% python3 -q
>>> import numpy as np
>>> np.set_printoptions(precision=1, suppress=True, linewidth=160, sign=" ")
>>> A = np.load("sample4.npy")
>>> print(A)
[[ 1.   0.   0.   0.   0.   0.   0.   0.   0.   0.   0. ]
 [ 0.   1.   0.   0.   0.   0.   0.   0.   0.   0.   0. ]
 [ 0.   0.   1.   0.   0.   0.   0.   0.   0.   0.   0. ]
 [ 0.   0.   0.   1.   0.   0.   0.   0.   0.   0.   0. ]
 [ 0.   0.   0.   0.   1.   0.   0.   0.   0.   0.   0. ]
 [ 0.   0.   0.   0.   0.   1.   0.   0.   0.   0.   0. ]
 [ 0.   0.   0.   0.   0.   0.   1.   0.   0.   0.   0. ]
 [ 0.   0.   0.   0.   0.   0.   0.   0.7 -0.8  0.   0. ]
 [ 0.   0.   0.   0.   0.   0.   0.   0.8  0.7  0.   0. ]
 [ 0.   0.   0.   0.   0.   0.   0.   0.   0.   1.   0. ]
 [ 0.   0.   0.   0.   0.   0.   0.   0.   0.   0.   1. ]]
>>> # splits into 10 blocks
>>> O, V = np.linalg.qr(A[:, :1])[0], np.linalg.qr(A[:, 1:])[0]
>>> s = np.linalg.svd(O.T @ V, compute_uv=False)
>>> print(np.degrees(np.arccos(s.clip(0, 1))))
[ 90.]
>>> print(np.round(np.linalg.norm(O @ O.T - V @ V.T, 2), 1))
1.0
>>> print(np.round(np.linalg.det(A), 1))
1.0
>>> print((np.linalg.matrix_power((A != 0) + (A.T != 0) + np.eye(11), 11) > 0).astype(int))
[[ 1  0  0  0  0  0  0  0  0  0  0]
 [ 0  1  0  0  0  0  0  0  0  0  0]
 [ 0  0  1  0  0  0  0  0  0  0  0]
 [ 0  0  0  1  0  0  0  0  0  0  0]
 [ 0  0  0  0  1  0  0  0  0  0  0]
 [ 0  0  0  0  0  1  0  0  0  0  0]
 [ 0  0  0  0  0  0  1  0  0  0  0]
 [ 0  0  0  0  0  0  0  1  1  0  0]
 [ 0  0  0  0  0  0  0  1  1  0  0]
 [ 0  0  0  0  0  0  0  0  0  1  0]
 [ 0  0  0  0  0  0  0  0  0  0  1]]
>>> print(np.sort(np.linalg.eigvals(A).real))
[ 0.7  0.7  1.   1.   1.   1.   1.   1.   1.   1.   1. ]
>>> print(A @ A)
[[ 1.   0.   0.   0.   0.   0.   0.   0.   0.   0.   0. ]
 [ 0.   1.   0.   0.   0.   0.   0.   0.   0.   0.   0. ]
 [ 0.   0.   1.   0.   0.   0.   0.   0.   0.   0.   0. ]
 [ 0.   0.   0.   1.   0.   0.   0.   0.   0.   0.   0. ]
 [ 0.   0.   0.   0.   1.   0.   0.   0.   0.   0.   0. ]
 [ 0.   0.   0.   0.   0.   1.   0.   0.   0.   0.   0. ]
 [ 0.   0.   0.   0.   0.   0.   1.   0.   0.   0.   0. ]
 [ 0.   0.   0.   0.   0.   0.   0.  -0.1 -1.   0.   0. ]
 [ 0.   0.   0.   0.   0.   0.   0.   1.  -0.1  0.   0. ]
 [ 0.   0.   0.   0.   0.   0.   0.   0.   0.   1.   0. ]
 [ 0.   0.   0.   0.   0.   0.   0.   0.   0.   0.   1. ]]
>>> print((A != 0).astype(int))
[[ 1  0  0  0  0  0  0  0  0  0  0]
 [ 0  1  0  0  0  0  0  0  0  0  0]
 [ 0  0  1  0  0  0  0  0  0  0  0]
 [ 0  0  0  1  0  0  0  0  0  0  0]
 [ 0  0  0  0  1  0  0  0  0  0  0]
 [ 0  0  0  0  0  1  0  0  0  0  0]
 [ 0  0  0  0  0  0  1  0  0  0  0]
 [ 0  0  0  0  0  0  0  1  1  0  0]
 [ 0  0  0  0  0  0  0  1  1  0  0]
 [ 0  0  0  0  0  0  0  0  0  1  0]
 [ 0  0  0  0  0  0  0  0  0  0  1]]
>>> print(round(float(np.linalg.det(A)), 1))
1.0
>>> print((A + A.T) / 2)
[[ 1.   0.   0.   0.   0.   0.   0.   0.   0.   0.   0. ]
 [ 0.   1.   0.   0.   0.   0.   0.   0.   0.   0.   0. ]
 [ 0.   0.   1.   0.   0.   0.   0.   0.   0.   0.   0. ]
 [ 0.   0.   0.   1.   0.   0.   0.   0.   0.   0.   0. ]
 [ 0.   0.   0.   0.   1.   0.   0.   0.   0.   0.   0. ]
 [ 0.   0.   0.   0.   0.   1.   0.   0.   0.   0.   0. ]
 [ 0.   0.   0.   0.   0.   0.   1.   0.   0.   0.   0. ]
 [ 0.   0.   0.   0.   0.   0.   0.   0.7  0.   0.   0. ]
 [ 0.   0.   0.   0.   0.   0.   0.   0.   0.7  0.   0. ]
 [ 0.   0.   0.   0.   0.   0.   0.   0.   0.   1.   0. ]
 [ 0.   0.   0.   0.   0.   0.   0.   0.   0.   0.   1. ]]
>>> print((A - A.T) / 2)
[[ 0.   0.   0.   0.   0.   0.   0.   0.   0.   0.   0. ]
 [ 0.   0.   0.   0.   0.   0.   0.   0.   0.   0.   0. ]
 [ 0.   0.   0.   0.   0.   0.   0.   0.   0.   0.   0. ]
 [ 0.   0.   0.   0.   0.   0.   0.   0.   0.   0.   0. ]
 [ 0.   0.   0.   0.   0.   0.   0.   0.   0.   0.   0. ]
 [ 0.   0.   0.   0.   0.   0.   0.   0.   0.   0.   0. ]
 [ 0.   0.   0.   0.   0.   0.   0.   0.   0.   0.   0. ]
 [ 0.   0.   0.   0.   0.   0.   0.   0.  -0.8  0.   0. ]
 [ 0.   0.   0.   0.   0.   0.   0.   0.8  0.   0.   0. ]
 [ 0.   0.   0.   0.   0.   0.   0.   0.   0.   0.   0. ]
 [ 0.   0.   0.   0.   0.   0.   0.   0.   0.   0.   0. ]]
>>> print(np.round(np.abs(np.linalg.eigvals(A)).max(), 1))
1.0
>>> np.linalg.determinant(A)
Traceback (most recent call last):
  File "<python-input-18>", line 1, in <module>
    np.linalg.determinant(A)
    ^^^^^^^^^^^^^^^^^^^^^
AttributeError: module 'numpy.linalg' has no attribute 'determinant'
>>> J = np.load("run9.npy")
>>> print(J)
[[ 0  4  0  3  3  3  5]
 [ 0  0  3  4  2  2  0]
 [ 0  0  0  4  3  2  4]
 [ 0  0  0  0  3  5  3]
 [ 0  0  0  0  0  3  4]
 [ 0  0  0  0  0  0  2]
 [ 0  0  0  0  0  0  0]]
>>> rank = np.linalg.matrix_rank(J)
>>> print(rank)
6
>>> null = np.linalg.svd(J)[2][rank:].T
>>> print([int(np.linalg.matrix_rank(J[:i])) for i in range(1, len(J) + 1)])
[1, 2, 3, 4, 5, 6, 6]
>>> print(null.shape)
(7, 1)
>>> print([int(np.linalg.matrix_rank(J[:, :j + 1])) for j in range(7)])
[0, 1, 2, 3, 4, 5, 6]
>>> print(null[:, 0] / null[np.abs(null[:, 0]).round(6).argmax(), 0])
[ 1. -0. -0. -0. -0. -0. -0.]
>>> m1 = np.loadtxt("case16.csv", delimiter=",")
>>> print(m1)
[[  5.   2.   2.   0.   1.   1.   1.   1.   1.   0.]
 [ 10.   1.   2.   2.   0.   2.   1.   1.   2.   2.]
 [  0.   1.   2.   2.   0.   0.   0.   1.   1.   2.]
 [  0.   1.   2.   2.   1.   0.   1.   0.   0.   0.]
 [  5.   2.   0.   1.   0.   1.   2.   2.   2.   2.]
 [  5.   0.   0.   1.   2.   1.   0.   1.   2.   0.]
 [  5.   2.   2.   2.   1.   1.   2.   0.   1.   0.]
 [ 10.   1.   2.   0.   2.   2.   1.   1.   2.   2.]
 [  0.   0.   2.   1.   1.   0.   2.   2.   1.   2.]
 [  5.   2.   2.   0.   0.   1.   0.   1.   2.   0.]
 [  0.   0.   0.   1.   1.   0.   1.   0.   0.   1.]
 [ 10.   2.   0.   1.   0.   2.   2.   2.   1.   1.]]
>>> # column 0 dominates
>>> Uu, s, Vt = np.linalg.svd(m1)
>>> V = Vt[:(s > 1e-8).sum()]
>>> rng = np.random.default_rng(36)
>>> x0 = m1[11] + 4 * m1[10] + rng.integers(2) * np.eye(10)[6]
>>> print(x0)
[ 10.   2.   0.   5.   4.   2.   6.   2.   1.   5.]
>>> print(round(float(np.linalg.norm(x0 - V.T @ V @ x0)), 1))
0.0
>>> print(np.round(np.diag(V.T @ V), 1) + 0)
[ 1.  1.  1.  1.  1.  0.  1.  1.  1.  1.]
>>> print(np.round(V.T @ V, 1) + 0)
[[ 1.   0.   0.   0.   0.   0.2  0.   0.   0.   0. ]
 [ 0.   1.   0.   0.   0.   0.   0.   0.   0.   0. ]
 [ 0.   0.   1.   0.   0.   0.   0.   0.   0.   0. ]
 [ 0.   0.   0.   1.   0.   0.   0.   0.   0.   0. ]
 [ 0.   0.   0.   0.   1.   0.   0.   0.   0.   0. ]
 [ 0.2  0.   0.   0.   0.   0.   0.   0.   0.   0. ]
 [ 0.   0.   0.   0.   0.   0.   1.   0.   0.   0. ]
 [ 0.   0.   0.   0.   0.   0.   0.   1.   0.   0. ]
 [ 0.   0.   0.   0.   0.   0.   0.   0.   1.   0. ]
 [ 0.   0.   0.   0.   0.   0.   0.   0.   0.   1. ]]
